$ python -q
>>> import numpy as np
>>> np.set_printoptions(suppress=True, linewidth=140)
>>> X = np.load("w.npy")
>>> X
array([[ 2, -2, -2,  2,  2,  1,  0,  2,  1,  2,  2, -1],
       [-1,  2, -2, -2,  2,  2,  1,  0,  2,  1,  2,  2],
       [ 2, -1,  2, -2, -2,  2,  2,  1,  0,  2,  1,  2],
       [ 2,  2, -1,  2, -2, -2,  2,  2,  1,  0,  2,  1],
       [ 1,  2,  2, -1,  2, -2, -2,  2,  2,  1,  0,  2],
       [ 2,  1,  2,  2, -1,  2, -2, -2,  2,  2,  1,  0],
       [ 0,  2,  1,  2,  2, -1,  2, -2, -2,  2,  2,  1],
       [ 1,  0,  2,  1,  2,  2, -1,  2, -2, -2,  2,  2],
       [ 2,  1,  0,  2,  1,  2,  2, -1,  2, -2, -2,  2],
       [ 2,  2,  1,  0,  2,  1,  2,  2, -1,  2, -2, -2],
       [-2,  2,  2,  1,  0,  2,  1,  2,  2, -1,  2, -2],
       [-2, -2,  2,  2,  1,  0,  2,  1,  2,  2, -1,  2]])
>>> left, sigma, Vh = np.linalg.svd(X, full_matrices=False)
>>> np.abs(left[:, 0]).round(6).argmax()
np.int64(0)
>>> np.allclose(left * sigma @ Vh, X)
True
>>> np.round(np.abs(Vh[0]), 2)
array([0.29, 0.29, 0.29, 0.29, 0.29, 0.29, 0.29, 0.29, 0.29, 0.29, 0.29, 0.29])
>>> np.round(Vh @ Vh.T, 2) + 0
array([[1., 0., 0., 0., 0., 0., 0., 0., 0., 0., 0., 0.],
       [0., 1., 0., 0., 0., 0., 0., 0., 0., 0., 0., 0.],
       [0., 0., 1., 0., 0., 0., 0., 0., 0., 0., 0., 0.],
       [0., 0., 0., 1., 0., 0., 0., 0., 0., 0., 0., 0.],
       [0., 0., 0., 0., 1., 0., 0., 0., 0., 0., 0., 0.],
       [0., 0., 0., 0., 0., 1., 0., 0., 0., 0., 0., 0.],
       [0., 0., 0., 0., 0., 0., 1., 0., 0., 0., 0., 0.],
       [0., 0., 0., 0., 0., 0., 0., 1., 0., 0., 0., 0.],
       [0., 0., 0., 0., 0., 0., 0., 0., 1., 0., 0., 0.],
       [0., 0., 0., 0., 0., 0., 0., 0., 0., 1., 0., 0.],
       [0., 0., 0., 0., 0., 0., 0., 0., 0., 0., 1., 0.],
       [0., 0., 0., 0., 0., 0., 0., 0., 0., 0., 0., 1.]])
>>> np.round(sigma / sigma[0], 2)
array([1.  , 0.69, 0.69, 0.66, 0.66, 0.66, 0.66, 0.62, 0.62, 0.6 , 0.6 , 0.11])
>>> w1 = np.array([[-3, 0],
...     [-1, -2],
...     [-3, -2],
...     [1, -1],
...     [3, 1],
...     [3, -3],
...     [3, -2],
...     [2, -1],
...     [1, 3],
...     [-3, 3],
...     [0, 2],
...     [-1, -3]])
>>> b = np.array([-5, -4])
>>> act = np.maximum(X @ w1 + b, 0)
>>> (act > 0).astype(int)
array([[1, 1],
       [1, 0],
       [0, 0],
       [0, 0],
       [0, 1],
       [0, 1],
       [0, 0],
       [1, 0],
       [1, 0],
       [0, 0],
       [1, 0],
       [1, 0]])
>>> np.linalg.matrix_rank(act)
np.int64(2)
>>> basis = np.array([[-4, -3, -4], [0, 5, -1]])
>>> act @ basis
array([[-32,  51, -47],
       [-48, -36, -48],
       [  0,   0,   0],
       [  0,   0,   0],
       [  0,  10,  -2],
       [  0,   5,  -1],
       [  0,   0,   0],
       [ -8,  -6,  -8],
       [-36, -27, -36],
       [  0,   0,   0],
       [-56, -42, -56],
       [-16, -12, -16]])
>>> w1 @ basis
array([[ 12,   9,  12],
       [  4,  -7,   6],
       [ 12,  -1,  14],
       [ -4,  -8,  -3],
       [-12,  -4, -13],
       [-12, -24,  -9],
       [-12, -19, -10],
       [ -8, -11,  -7],
       [ -4,  12,  -7],
       [ 12,  24,   9],
       [  0,  10,  -2],
       [  4, -12,   7]])
>>> X @ (-1.0) ** np.arange(12)
array([ 1., -1.,  1., -1.,  1., -1.,  1., -1.,  1., -1.,  1., -1.])
>>> np.allclose(X @ X.T, X.T @ X)
True
>>> np.round(np.sort(np.abs(np.fft.fft(X[0]))), 2), np.round(np.sort(np.linalg.svd(X, compute_uv=False)), 2)
(array([1.  , 5.39, 5.39, 5.57, 5.57, 5.92, 5.92, 5.92, 5.92, 6.24, 6.24, 9.  ]), array([1.  , 5.39, 5.39, 5.57, 5.57, 5.92, 5.92, 5.92, 5.92, 6.24, 6.24, 9.  ]))
>>> rng = np.random.default_rng(8163)
>>> idx = rng.permutation(12)
>>> out = X[:, idx] * rng.choice([-1, 1], 12)
>>> out
array([[ 2, -2,  2, -2, -2, -2,  0, -1, -1, -1, -2, -2],
       [-1, -2, -2,  2, -2,  0,  1, -2, -2,  2, -2, -1],
       [ 2,  2,  1,  2, -1, -1,  2,  0, -2,  2,  2, -2],
       [ 2, -1, -2, -2, -2, -2,  2, -1,  2,  1,  2,  0],
       [ 1,  2, -2,  1,  0, -2, -2, -2,  2,  2, -2, -1],
       [ 2,  2, -1, -2, -1,  2, -2, -2, -2,  0,  1, -2],
       [ 0,  1, -2, -2, -2,  2,  2,  2,  1,  1, -2, -2],
       [ 1,  2,  0, -1, -2, -2, -1,  2, -2,  2, -2,  2],
       [ 2,  0, -1, -2,  2,  1,  2, -2, -2,  2, -1,  2],
       [ 2,  1, -2,  0,  2, -2,  2,  1, -1, -2, -2, -2],
       [-2,  2, -2, -1, -2, -2,  1, -2, -2, -2,  0,  1],
       [-2,  2,  2, -2,  1, -1,  2, -2,  0,  2, -1, -2]])
>>> left, _, Vh = np.linalg.svd(X.T @ out)
>>> np.round(np.linalg.lstsq(X, out)[0], 2) + 0
array([[ 1.,  0.,  0.,  0.,  0.,  0.,  0.,  0.,  0.,  0.,  0.,  0.],
       [ 0.,  0., -1.,  0.,  0.,  0.,  0.,  0.,  0.,  0.,  0.,  0.],
       [ 0.,  1.,  0.,  0.,  0.,  0.,  0.,  0.,  0.,  0.,  0.,  0.],
       [ 0.,  0.,  0., -1.,  0.,  0.,  0.,  0.,  0.,  0.,  0.,  0.],
       [ 0.,  0.,  0.,  0.,  0.,  0.,  0.,  0.,  0.,  0., -1.,  0.],
       [ 0.,  0.,  0.,  0.,  0.,  0.,  0.,  0., -1.,  0.,  0.,  0.],
       [ 0.,  0.,  0.,  0.,  0.,  0.,  1.,  0.,  0.,  0.,  0.,  0.],
       [ 0.,  0.,  0.,  0.,  0., -1.,  0.,  0.,  0.,  0.,  0.,  0.],
       [ 0.,  0.,  0.,  0.,  0.,  0.,  0., -1.,  0.,  0.,  0.,  0.],
       [ 0.,  0.,  0.,  0.,  0.,  0.,  0.,  0.,  0.,  0.,  0., -1.],
       [ 0.,  0.,  0.,  0., -1.,  0.,  0.,  0.,  0.,  0.,  0.,  0.],
       [ 0.,  0.,  0.,  0.,  0.,  0.,  0.,  0.,  0.,  1.,  0.,  0.]])
>>> np.round(left @ Vh, 2) + 0
array([[ 1.,  0.,  0.,  0.,  0.,  0.,  0.,  0.,  0.,  0.,  0.,  0.],
       [ 0.,  0., -1.,  0.,  0.,  0.,  0.,  0.,  0.,  0.,  0.,  0.],
       [ 0.,  1.,  0.,  0.,  0.,  0.,  0.,  0.,  0.,  0.,  0.,  0.],
       [ 0.,  0.,  0., -1.,  0.,  0.,  0.,  0.,  0.,  0.,  0.,  0.],
       [ 0.,  0.,  0.,  0.,  0.,  0.,  0.,  0.,  0.,  0., -1.,  0.],
       [ 0.,  0.,  0.,  0.,  0.,  0.,  0.,  0., -1.,  0.,  0.,  0.],
       [ 0.,  0.,  0.,  0.,  0.,  0.,  1.,  0.,  0.,  0.,  0.,  0.],
       [ 0.,  0.,  0.,  0.,  0., -1.,  0.,  0.,  0.,  0.,  0.,  0.],
       [ 0.,  0.,  0.,  0.,  0.,  0.,  0., -1.,  0.,  0.,  0.,  0.],
       [ 0.,  0.,  0.,  0.,  0.,  0.,  0.,  0.,  0.,  0.,  0., -1.],
       [ 0.,  0.,  0.,  0., -1.,  0.,  0.,  0.,  0.,  0.,  0.,  0.],
       [ 0.,  0.,  0.,  0.,  0.,  0.,  0.,  0.,  0.,  1.,  0.,  0.]])
>>> vec = np.array([0, 0, 0, 0, 0, 0, 1, 1, 0, 2, 2, 1])
>>> rhs = X @ vec
>>> rhs
array([ 9,  9, 11,  9,  4,  2,  9,  3, -5,  2,  3,  7])
>>> np.round(np.linalg.solve(X, rhs + X[:, 6]), 2) + 0
array([0., 0., 0., 0., 0., 0., 2., 1., 0., 2., 2., 1.])
>>> W0 = np.loadtxt("sample18.csv", delimiter=",")
>>> W0
array([[4., 4., 4., 0., 5., 1., 4., 3., 5., 5., 4., 4.],
       [1., 5., 5., 4., 1., 2., 3., 1., 1., 5., 5., 1.],
       [4., 4., 3., 0., 0., 2., 5., 3., 5., 5., 3., 3.],
       [0., 3., 5., 5., 3., 5., 3., 5., 0., 2., 0., 3.],
       [0., 3., 3., 5., 2., 3., 0., 1., 3., 3., 1., 4.],
       [0., 1., 2., 2., 3., 1., 2., 5., 1., 2., 2., 4.],
       [4., 4., 5., 0., 0., 0., 1., 4., 1., 5., 2., 5.],
       [5., 5., 2., 3., 0., 1., 5., 5., 4., 0., 5., 1.],
       [2., 4., 5., 3., 2., 2., 3., 5., 2., 0., 0., 0.],
       [3., 1., 5., 4., 1., 1., 3., 4., 3., 4., 3., 4.],
       [2., 5., 5., 3., 3., 2., 1., 5., 2., 0., 4., 5.],
       [3., 5., 0., 1., 5., 2., 3., 3., 3., 2., 2., 1.]])
>>> np.round(np.linalg.matrix_power(W0, 4), 2)
array([[124270., 187082., 180507., 117892.,  91115.,  86555., 143353., 175984., 126130., 138797., 137059., 135069.],
       [100726., 151285., 145580.,  95007.,  73838.,  69600., 115729., 142387., 101913., 111761., 110902., 109080.],
       [109457., 164306., 158468., 102676.,  80123.,  75362., 125622., 154059., 110876., 121640., 120521., 118239.],
       [ 94878., 142584., 136796.,  89557.,  69411.,  65826., 109284., 133968.,  96128., 105256., 104588., 102618.],
       [ 76471., 114981., 110538.,  72730.,  56163.,  53507.,  88565., 108838.,  77351.,  85056.,  84234.,  83012.],
       [ 70435., 106443., 102393.,  67183.,  51665.,  49349.,  81437.,  99864.,  71557.,  78819.,  78084.,  76756.],
       [ 95794., 143825., 137816.,  89916.,  70010.,  66386., 110430., 134408.,  97573., 106485., 105502., 103106.],
       [108415., 163174., 157538., 102348.,  79587.,  75035., 124630., 153151., 109794., 120815., 119818., 117679.],
       [ 82497., 123274., 118368.,  76855.,  59828.,  56512.,  94575., 115609.,  83486.,  91292.,  90714.,  88757.],
       [106642., 160251., 154320., 100497.,  77997.,  73704., 122604., 150291., 108064., 118569., 117569., 115286.],
       [106319., 160454., 154229., 101329.,  78100.,  74647., 123166., 150794., 108077., 118836., 117712., 115675.],
       [ 84376., 127270., 122763.,  80583.,  62118.,  59209.,  97680., 120225.,  85603.,  94425.,  93180.,  92149.]])
>>> (W0 + W0.T) / 2
array([[4. , 2.5, 4. , 0. , 2.5, 0.5, 4. , 4. , 3.5, 4. , 3. , 3.5],
       [2.5, 5. , 4.5, 3.5, 2. , 1.5, 3.5, 3. , 2.5, 3. , 5. , 3. ],
       [4. , 4.5, 3. , 2.5, 1.5, 2. , 5. , 2.5, 5. , 5. , 4. , 1.5],
       [0. , 3.5, 2.5, 5. , 4. , 3.5, 1.5, 4. , 1.5, 3. , 1.5, 2. ],
       [2.5, 2. , 1.5, 4. , 2. , 3. , 0. , 0.5, 2.5, 2. , 2. , 4.5],
       [0.5, 1.5, 2. , 3.5, 3. , 1. , 1. , 3. , 1.5, 1.5, 2. , 3. ],
       [4. , 3.5, 5. , 1.5, 0. , 1. , 1. , 4.5, 2. , 4. , 1.5, 4. ],
       [4. , 3. , 2.5, 4. , 0.5, 3. , 4.5, 5. , 4.5, 2. , 5. , 2. ],
       [3.5, 2.5, 5. , 1.5, 2.5, 1.5, 2. , 4.5, 2. , 1.5, 1. , 1.5],
       [4. , 3. , 5. , 3. , 2. , 1.5, 4. , 2. , 1.5, 4. , 1.5, 3. ],
       [3. , 5. , 4. , 1.5, 2. , 2. , 1.5, 5. , 1. , 1.5, 4. , 3.5],
       [3.5, 3. , 1.5, 2. , 4.5, 3. , 4. , 2. , 1.5, 3. , 3.5, 1. ]])
>>> np.round(np.abs(np.linalg.eigvals(W0)).max(), 2)
np.float64(33.79)
>>> np.trace(W0)
np.float64(37.0)
>>> np.allclose(W0 @ W0.T, W0.T @ W0)
False
>>> np.allclose(W0, W0.T)
False
